>>> import numpy as np
>>> np.set_printoptions(precision=3, suppress=True, linewidth=160)
>>> tidy = lambda a: np.round(a, 3) + 0
>>> X = np.load("block9.npy")
>>> print(X)
[[4 2 3 7]
 [2 5 7 3]
 [6 7 2 6]
 [6 6 1 9]]
>>> rng = np.random.default_rng(945)
>>> lab = rng.permutation(4)
>>> print(lab)
[2 1 0 3]
>>> M2 = X[lab][:, lab]
>>> print(tidy(np.linalg.det(M2)), tidy(np.linalg.det(X[lab])))
-344.0 344.0
>>> print(np.diag(M2))
[2 5 4 9]
>>> print(np.trace(M2))
20
>>> print((X - X.T) / 2)
[[ 0.   0.  -1.5  0.5]
 [ 0.   0.   0.  -1.5]
 [ 1.5  0.   0.   2.5]
 [-0.5  1.5 -2.5  0. ]]
>>> X.inv()
Traceback (most recent call last):
  File "<python-input-13>", line 1, in <module>
    X.inv()
    ^^^^^
AttributeError: 'numpy.ndarray' object has no attribute 'inv'
>>> np.linalg.determinant(X)
Traceback (most recent call last):
  File "<python-input-14>", line 1, in <module>
    np.linalg.determinant(X)
    ^^^^^^^^^^^^^^^^^^^^^
AttributeError: module 'numpy.linalg' has no attribute 'determinant'
>>> print(tidy(np.abs(np.linalg.eigvals(X)).max()))
19.125
>>> print(X.shape)
(4, 4)
>>> print(X.sum(axis=1))
[16 17 21 22]
>>> X[4]
Traceback (most recent call last):
  File "<python-input-18>", line 1, in <module>
    X[4]
    ~^^^
IndexError: index 4 is out of bounds for axis 0 with size 4
>>> W0 = np.loadtxt("run19.csv", delimiter=",")
>>> print(tidy(W0))
[[-0.891  0.878  3.069 -0.157  2.234]
 [-1.93  -0.508 -1.806  2.125  2.06 ]
 [ 2.524  1.465 -1.368 -0.711  2.26 ]
 [-2.078  2.82  -1.042 -1.506 -0.612]
 [-0.891 -2.207 -0.603 -2.947  1.133]]
>>> print(tidy(np.trace(W0)))
-3.14
>>> print(tidy(np.abs(np.linalg.eigvals(W0)).max()))
4.0
>>> assert W0 == W0.T
Traceback (most recent call last):
  File "<python-input-23>", line 1, in <module>
    assert W0 == W0.T
           ^^^^^^^^^^
ValueError: The truth value of an array with more than one element is ambiguous. Use a.any() or a.all()
>>> print(np.allclose(W0, W0.T))
False
>>> np.linalg.determinant(W0)
Traceback (most recent call last):
  File "<python-input-25>", line 1, in <module>
    np.linalg.determinant(W0)
    ^^^^^^^^^^^^^^^^^^^^^
AttributeError: module 'numpy.linalg' has no attribute 'determinant'
>>> print(tidy(np.linalg.det(W0)))
1024.0
>>> print(tidy((W0 + W0.T) / 2))
[[-0.891 -0.526  2.796 -1.118  0.672]
 [-0.526 -0.508 -0.17   2.472 -0.074]
 [ 2.796 -0.17  -1.368 -0.876  0.828]
 [-1.118  2.472 -0.876 -1.506 -1.78 ]
 [ 0.672 -0.074  0.828 -1.78   1.133]]
>>> print(tidy(np.sort(np.abs(np.linalg.eigvals(W0)))))
[4. 4. 4. 4. 4.]
>>> lab = rng.permutation(5)
>>> print(lab)
[4 0 1 2 3]
>>> M2 = W0[lab][:, lab]
>>> print(tidy(np.sort(np.abs(np.linalg.eigvals(M2)))))
[4. 4. 4. 4. 4.]
>>> print(tidy(M2))
[[ 1.133 -0.891 -2.207 -0.603 -2.947]
 [ 2.234 -0.891  0.878  3.069 -0.157]
 [ 2.06  -1.93  -0.508 -1.806  2.125]
 [ 2.26   2.524  1.465 -1.368 -0.711]
 [-0.612 -2.078  2.82  -1.042 -1.506]]
>>> print(tidy(np.trace(M2)))
-3.14
>>> x0 = np.array([-3, -3, -2, 2])
>>> rhs = X @ x0
>>> b, lr = np.zeros(4), 1 / np.linalg.norm(X, 2) ** 2
>>> for i in range(3):
...     b -= lr * X.T @ (X @ b - rhs)
...     if i % 1 == 0: print(i, round(np.linalg.norm(X @ b - rhs), 3))
... 
0 16.544
1 15.392
2 14.357
>>> print(tidy(np.linalg.cond(X)))
24.867
>>> x0 = np.array([-2, 0, -3, -2, -3])
>>> print(tidy((W0 * x0).sum(axis=1)))
[-13.814  -1.152  -6.299  12.129   6.086]
>>> print((W0 @ x0).argmax())
3
>>> print(np.sign((W0 @ x0).round(6)))
[-1. -1. -1.  1.  1.]
>>> print(tidy(np.einsum("ij,j->i", W0, x0)))
[-13.814  -1.152  -6.299  12.129   6.086]
>>> print(tidy(W0 @ x0))
[-13.814  -1.152  -6.299  12.129   6.086]
>>> th = np.radians(180)
>>> R = np.eye(5)
>>> R[4, 4] = R[0, 0] = np.cos(th)
>>> R[4, 0], R[0, 4] = -np.sin(th), np.sin(th)
>>> print(tidy(R))
[[-1.  0.  0.  0.  0.]
 [ 0.  1.  0.  0.  0.]
 [ 0.  0.  1.  0.  0.]
 [ 0.  0.  0.  1.  0.]
 [ 0.  0.  0.  0. -1.]]
>>> M2 = W0 @ R.T
>>> print(tidy(np.linalg.svd(W0, compute_uv=False)), tidy(np.linalg.svd(M2, compute_uv=False)))
[4. 4. 4. 4. 4.] [4. 4. 4. 4. 4.]
